In [1]: import numpy as np

In [2]: np.set_printoptions(precision=2, suppress=True, linewidth=100, sign=" ")

In [3]: J = np.load("layer9.npy")

In [4]: J
Out[4]: 
array([[  3,   0,   2,   0],
       [  0,   2,   3,   0],
       [  3,   8,  14,   0]])

In [5]: np.abs(np.diag(np.linalg.qr(J)[1])) > 1e-9
Out[5]: array([ True,  True, False])

In [6]: np.unique(J.round(6), axis=0).shape
Out[6]: (3, 4)

In [7]: np.allclose(J[:-1].T @ np.linalg.lstsq(J[:-1].T, J[-1])[0], J[-1])
Out[7]: True

In [8]: np.round(np.trace(np.linalg.pinv(J) @ J), 2)
Out[8]: np.float64(2.0)

In [9]: out = J / np.linalg.norm(J, axis=1)
Traceback (most recent call last):
  Cell In[9], line 1
    out = J / np.linalg.norm(J, axis=1)
ValueError: operands could not be broadcast together with shapes (3,4) (3,) 


In [10]: out = J / np.linalg.norm(J, axis=1, keepdims=True)

In [11]: gram = out @ out.T

In [12]: gram
Out[12]: 
array([[ 1.  ,  0.46,  0.63],
       [ 0.46,  1.  ,  0.98],
       [ 0.63,  0.98,  1.  ]])

In [13]: gram[2]
Out[13]: array([ 0.63,  0.98,  1.  ])

In [14]: np.linalg.norm(out, axis=1)
Out[14]: array([ 1.,  1.,  1.])

In [15]: Uu, sigma, vt = np.linalg.svd(J)

In [16]: evecs = vt[:(sigma > 1e-8).sum()]

In [17]: rng = np.random.default_rng(2836)

In [18]: vec = J[0] + 3 * J[1] + rng.integers(2) * np.eye(4)[1]

In [19]: vec
Out[19]: array([  3.,   6.,  11.,   0.])

In [20]: round(float(np.linalg.norm(vec - evecs.T @ evecs @ vec)), 2)
Out[20]: 0.0

In [21]: np.linalg.matrix_rank(np.vstack([J, vec]))
Out[21]: np.int64(2)

In [22]: np.allclose(evecs.T @ evecs @ vec, vec)
Out[22]: True

In [23]: out = J + rng.integers(-2, 3, (3, 2)) @ rng.integers(-2, 3, (2, 4))

In [24]: out
Out[24]: 
array([[ 3,  0,  2,  0],
       [-2,  0,  3,  4],
       [-1,  6, 10, -4]])

In [25]: out - J
Out[25]: 
array([[ 0,  0,  0,  0],
       [-2, -2,  0,  4],
       [-4, -2, -4, -4]])

In [26]: gram = J.T @ J

In [27]: np.round(np.linalg.eigvalsh(gram)[::-1], 2) + 0
Out[27]: array([ 286.65,    8.35,    0.  ,    0.  ])

In [28]: np.linalg.matrix_rank(gram)
Out[28]: np.int64(2)

In [29]: np.diag(gram)
Out[29]: array([  18,   68,  209,    0])

In [30]: np.round(np.linalg.svd(J, compute_uv=False) ** 2, 2) + 0
Out[30]: array([ 286.65,    8.35,    0.  ])

In [31]: data = np.loadtxt("block6.csv", delimiter=",")

In [32]: data
Out[32]: 
array([[ -2.1 ,  -8.5 , -21.39],
       [-13.89, -36.39, -37.56],
       [  8.04,  15.75,  10.31],
       [  5.53,  19.93,  32.65],
       [ -4.27, -18.59,  12.03],
       [ -5.78,  -2.25,  29.41],
       [ 15.23, -20.99,  -5.35],
       [  4.28, -11.73,   5.14],
       [ 13.74, -29.65,   2.36],
       [  0.85,  -4.41,  -5.31],
       [-10.77, -19.43,  -3.79],
       [ 27.76,  -4.64,  31.93],
       [ 12.04,   1.93,  -2.65],
       [ -3.17,  14.48,   9.23],
       [ 10.81,  12.24,  16.44],
       [ -6.77,  21.28,  -5.86],
       [ -4.83,  -7.97,  13.37],
       [  5.87,  19.08,  -2.87],
       [  3.56,  10.36,  -4.24]])

In [33]: out = np.array([[3, 0, 2], [1, 3, 3], [3, 2, 3]])

In [34]: np.vstack([data, out.T]).shape
Out[34]: (22, 3)

In [35]: hat = data @ np.linalg.solve(data.T @ data, data.T)

In [36]: round(float(np.trace(hat)), 2)
Out[36]: 3.0

In [37]: hat @ data[:, 0]
Out[37]: 
array([ -2.1 , -13.89,   8.04,   5.53,  -4.27,  -5.78,  15.23,   4.28,  13.74,   0.85, -10.77,
        27.76,  12.04,  -3.17,  10.81,  -6.77,  -4.83,   5.87,   3.56])

In [38]: Ac = (data - data.mean(axis=0)) / data.std(axis=0)

In [39]: np.argwhere(np.abs(Ac) > 2)
Out[39]: 
array([[  1,   2],
       [ 11,   0]])

In [40]: beta = np.linalg.lstsq(np.delete(Ac, 0, axis=1), Ac[:, 0])[0]

In [41]: beta
Out[41]: array([-0.03,  0.43])

In [42]: labels = data[:, 1] > np.median(data[:, 1])

In [43]: u = data[labels].mean(axis=0) - data[~labels].mean(axis=0)

In [44]: round((((data - data.mean(axis=0)) @ u > 0) == labels).mean(), 2)
Out[44]: np.float64(0.95)

In [45]: labels.astype(int)
Out[45]: array([ 0,  0,  1,  1,  0,  1,  0,  0,  0,  0,  0,  0,  1,  1,  1,  1,  0,  1,  1])

In [46]: u
Out[46]: array([  0.75,  28.76,  10.01])

In [47]: M = np.eye(3, dtype=int)[rng.permutation(3)] * np.array([0, 1, 2])

In [48]: M
Out[48]: 
array([[ 0,  1,  0],
       [ 0,  0,  2],
       [ 0,  0,  0]])

In [49]: # null space of dimension 1

In [50]: out = np.array([[-1, -3], [2, 2]])

In [51]: C = np.kron(out, M)

In [52]: C.shape
Out[52]: (6, 6)

In [53]: Uu, sigma, vt = np.linalg.svd(M)

In [54]: np.argmax(sigma[:-1] / (sigma[1:] + 1e-6)) + 1
Out[54]: np.int64(2)

In [55]: out = Uu[:, :2] @ np.diag(sigma[:2]) @ vt[:2]

In [56]: np.linalg.matrix_rank(out)
Out[56]: np.int64(2)

In [57]: round(float(np.linalg.norm(M - out) / np.linalg.norm(M)), 2)
Out[57]: 0.0

In [58]: out
Out[58]: 
array([[ 0.,  1.,  0.],
       [ 0.,  0.,  2.],
       [ 0.,  0.,  0.]])

In [59]: gram = np.cov(data, rowvar=False)

In [60]: np.median(data, axis=0)
Out[60]: array([ 3.56, -4.41,  2.36])

In [61]: np.polyfit(data[:, 2], data[:, 0], 1)
Out[61]: array([ 0.25,  2.  ])

In [62]: np.round(np.corrcoef(data[:, 2], data[:, 0])[0, 1], 2)
Out[62]: np.float64(0.42)

In [63]: gram
Out[63]: 
array([[ 105.16,   25.06,   74.77],
       [  25.06,  305.01,  121.95],
       [  74.77,  121.95,  304.87]])

In [64]: np.argsort(-data.std(axis=0).round(6), kind="stable")
Out[64]: array([ 1,  2,  0])

In [65]: data.std(axis=0)
Out[65]: array([  9.98,  17.  ,  16.99])

In [66]: M @ M
Out[66]: 
array([[ 0,  0,  2],
       [ 0,  0,  0],
       [ 0,  0,  0]])

In [67]: M @ np.linalg.pinv(M) @ M
Out[67]: 
array([[ 0.,  1.,  0.],
       [ 0.,  0.,  2.],
       [ 0.,  0.,  0.]])

In [68]: try:
    ...:     np.linalg.inv(M)
    ...: except np.linalg.LinAlgError as e:
    ...:     print(repr(e))
    ...: 
LinAlgError('Singular matrix')

In [69]: X = 4 * np.eye(2) + np.ones((2, 2))

In [70]: X
Out[70]: 
array([[ 5.,  1.],
       [ 1.,  5.]])

In [71]: # symmetric

In [72]: out = np.linalg.inv(X)

In [73]: np.allclose(out, X.T)
Out[73]: False

In [74]: round(float(np.linalg.det(X) * np.linalg.det(out)), 2)
Out[74]: 1.0

In [75]: np.round(np.linalg.cond(X), 2)
Out[75]: np.float64(1.5)

In [76]: np.round(X @ out, 2) + 0
Out[76]: 
array([[ 1.,  0.],
       [ 0.,  1.]])

In [77]: out
Out[77]: 
array([[ 0.21, -0.04],
       [-0.04,  0.21]])

In [78]: vec = np.array([-2, 2])

In [79]: out @ np.eye(2)[0]
Out[79]: array([ 0.21, -0.04])

In [80]: np.linalg.norm(out @ vec) <= np.linalg.norm(out, 2) * np.linalg.norm(vec) + 1e-9
Out[80]: np.True_

In [81]: np.sign((out @ vec).round(6))
Out[81]: array([-1.,  1.])

In [82]: m1 = np.load("a.npy")

In [83]: m1
Out[83]: 
array([[ 0.,  3.],
       [ 3.,  8.]])

In [84]: # symmetric, so the eigenvalues are real

In [85]: vals, evecs = np.linalg.eigh(m1)

In [86]: vec = np.array([3, -3])

In [87]: np.linalg.eigvalsh(m1[1:, 1:])
Out[87]: array([ 8.])

In [88]: vec @ m1 @ vec / (vec @ vec), vals[0], vals[-1]
Out[88]: (np.float64(1.0), np.float64(-1.0), np.float64(9.0))

In [89]: (np.sign(evecs[:, -1].round(6)) == np.sign(evecs[0, -1].round(6))).astype(int)
Out[89]: array([ 1,  1])

In [90]: evecs * np.abs(vals) @ evecs.T
Out[90]: 
array([[ 1.8,  2.4],
       [ 2.4,  8.2]])

In [91]: K = np.load("m.npy")

In [92]: K
Out[92]: 
array([[-1.98, -2.  ],
       [-2.  , -1.98]])

In [93]: # symmetric, so the eigenvalues are real

In [94]: vals, evecs = np.linalg.eig(m1)

In [95]: np.sort(np.linalg.eigvals(m1 @ m1))
Out[95]: array([  1.,  81.])

In [96]: np.round(m1 @ evecs[:, 0] - vals[0] * evecs[:, 0], 2) + 0
Out[96]: array([ 0.,  0.])

In [97]: np.sort(np.linalg.eigvals(np.linalg.inv(m1)))
Out[97]: array([-1.  ,  0.11])

In [98]: A = np.loadtxt("dump.csv", delimiter=",")

In [99]: A
Out[99]: 
array([[ 31.,   1.,   2.,   0.],
       [  3., -23.,   3.,  -3.],
       [  3.,   1.,   1.,   2.],
       [ -2.,   0.,   2.,  27.]])

In [100]: out = np.linalg.invert(A)
Traceback (most recent call last):
  Cell In[100], line 1
    out = np.linalg.invert(A)
AttributeError: module 'numpy.linalg' has no attribute 'invert'


In [101]: out = np.linalg.inv(A)

In [102]: np.round(np.linalg.det(A) * np.linalg.det(out), 2)
Out[102]: np.float64(1.0)

In [103]: np.linalg.det(A) * out
Out[103]: 
array([[  -616.,     31.,   1329.,    -95.],
       [   210.,    543.,  -2547.,    249.],
       [  2030.,   -752., -19326.,   1348.],
       [  -196.,     58.,   1530.,   -656.]])

In [104]: np.round(np.linalg.inv(out), 2) + 0
Out[104]: 
array([[ 31.,   1.,   2.,   0.],
       [  3., -23.,   3.,  -3.],
       [  3.,   1.,   1.,   2.],
       [ -2.,   0.,   2.,  27.]])

In [105]: np.allclose(out, A.T)
Out[105]: False

In [106]: gram = A.T @ A

In [107]: (A @ A.T).shape
Out[107]: (4, 4)

In [108]: np.linalg.eigvalsh(gram)[::-1]
Out[108]: array([ 1005.35,   748.81,   519.27,     0.56])

In [109]: out = np.array([[2, 1, 0], [-3, 2, 3], [3, 2, 1], [0, 1, 2]])

In [110]: feats = out.T @ out

In [111]: feats
Out[111]: 
array([[22,  2, -6],
       [ 2, 10, 10],
       [-6, 10, 14]])

In [112]: # equal to its transpose

In [113]: theta = np.radians(36)

In [114]: r_ = np.eye(3)

In [115]: r_[0, 0] = r_[1, 1] = np.cos(theta)

In [116]: r_[0, 1], r_[1, 0] = -np.sin(theta), np.sin(theta)

In [117]: r_
Out[117]: 
array([[ 0.81, -0.59,  0.  ],
       [ 0.59,  0.81,  0.  ],
       [ 0.  ,  0.  ,  1.  ]])

In [118]: out = feats @ r_.T

In [119]: out
Out[119]: 
array([[ 16.62,  14.55,  -6.  ],
       [ -4.26,   9.27,  10.  ],
       [-10.73,   4.56,  14.  ]])

In [120]: np.linalg.svd(feats, compute_uv=False), np.linalg.svd(out, compute_uv=False)
Out[120]: (array([ 26.1 ,  19.46,   0.44]), array([ 26.1 ,  19.46,   0.44]))

In [121]: np.allclose(np.linalg.norm(feats, axis=1), np.linalg.norm(out, axis=1))
Out[121]: True

In [122]: np.abs(out - feats).max(axis=0)
Out[122]: array([  6.26,  12.55,   0.  ])

In [123]: np.allclose(feats @ feats.T, out @ out.T)
Out[123]: True

In [124]: np.argsort(-np.linalg.norm(out, axis=0).round(6), kind="stable")[:3]
Out[124]: array([ 0,  2,  1])

In [125]: out = np.array([[6, 8, 5], [1, 4, -1], [4, 2, -6]])

In [126]: np.einsum("ik,kj->ij", feats, out)
Out[126]: 
array([[ 110,  172,  144],
       [  62,   76,  -60],
       [  30,   20, -124]])

In [127]: np.linalg.determinant(feats)
Traceback (most recent call last):
  Cell In[127], line 1
    np.linalg.determinant(feats)
AttributeError: module 'numpy.linalg' has no attribute 'determinant'


In [128]: np.allclose(feats @ feats.T, feats.T @ feats)
Out[128]: True

In [129]: (feats + feats.T) / 2
Out[129]: 
array([[22.,  2., -6.],
       [ 2., 10., 10.],
       [-6., 10., 14.]])

In [130]: np.linalg.matrix_power(feats, 3)
Out[130]: 
array([[12712,  -872, -5848],
       [ -872,  4328,  5208],
       [-5848,  5208,  8104]])

In [131]: (feats - feats.T) / 2
Out[131]: 
array([[ 0.,  0.,  0.],
       [ 0.,  0.,  0.],
       [ 0.,  0.,  0.]])

In [132]: np.allclose(feats, feats.T)
Out[132]: True

In [133]: vals, evecs = np.linalg.eig(feats)

In [134]: vals
Out[134]: array([  0.44,  26.1 ,  19.46])

In [135]: np.round(feats @ evecs[:, 0] - vals[0] * evecs[:, 0], 2) + 0
Out[135]: array([ 0.,  0.,  0.])
